% ipython --no-banner

In [1]: import numpy as np

In [2]: import numpy.linalg as la

In [3]: np.set_printoptions(precision=1, suppress=True, linewidth=100)

In [4]: E = np.loadtxt("sample14.csv", delimiter=",")

In [5]: E
Out[5]: 
array([[ -4.,   3.,  -2.,  -1.,  -6.,  -9.,   1.,  -5.,   1.,  -2.],
       [ -6.,   1.,  -4.,  -3.,  -8., -11.,  -1.,  -7.,  -1.,  -4.],
       [ -3.,   4.,  -1.,   0.,  -5.,  -8.,   2.,  -4.,   2.,  -1.],
       [  0.,   7.,   2.,   3.,  -2.,  -5.,   5.,  -1.,   5.,   2.],
       [ -3.,   4.,  -1.,   0.,  -5.,  -8.,   2.,  -4.,   2.,  -1.],
       [ -3.,   4.,  -1.,   0.,  -5.,  -8.,   2.,  -4.,   2.,  -1.],
       [ -2.,   5.,   0.,   1.,  -4.,  -7.,   3.,  -3.,   3.,   0.]])

In [6]: Uu, sig, VT = la.svd(E, full_matrices=False)

In [7]: (sig > 1e-8).sum()
Out[7]: np.int64(2)

In [8]: Uu.shape, sig.shape, VT.shape
Out[8]: ((7, 7), (7,), (7, 10))

In [9]: np.round(sig / sig[0], 1) + 0
Out[9]: array([1. , 0.4, 0. , 0. , 0. , 0. , 0. ])

In [10]: np.abs(Uu[:, 0]).round(6).argmax()
Out[10]: np.int64(1)

In [11]: Uu, sig, VT = la.svd(E)

In [12]: np.argmax(sig[:-1] / (sig[1:] + 1e-6)) + 1
Out[12]: np.int64(2)

In [13]: sig.round(1) + 0
Out[13]: array([31.8, 12.9,  0. ,  0. ,  0. ,  0. ,  0. ])

In [14]: B = Uu[:, :2] @ np.diag(sig[:2]) @ VT[:2]

In [15]: np.round(la.norm(E - B) / la.norm(E), 1)
Out[15]: np.float64(0.0)

In [16]: B.round(1) + 0
Out[16]: 
array([[ -4.,   3.,  -2.,  -1.,  -6.,  -9.,   1.,  -5.,   1.,  -2.],
       [ -6.,   1.,  -4.,  -3.,  -8., -11.,  -1.,  -7.,  -1.,  -4.],
       [ -3.,   4.,  -1.,   0.,  -5.,  -8.,   2.,  -4.,   2.,  -1.],
       [  0.,   7.,   2.,   3.,  -2.,  -5.,   5.,  -1.,   5.,   2.],
       [ -3.,   4.,  -1.,   0.,  -5.,  -8.,   2.,  -4.,   2.,  -1.],
       [ -3.,   4.,  -1.,   0.,  -5.,  -8.,   2.,  -4.,   2.,  -1.],
       [ -2.,   5.,   0.,   1.,  -4.,  -7.,   3.,  -3.,   3.,   0.]])

In [17]: la.matrix_rank(E, rtol=0.05)
Out[17]: np.int64(2)
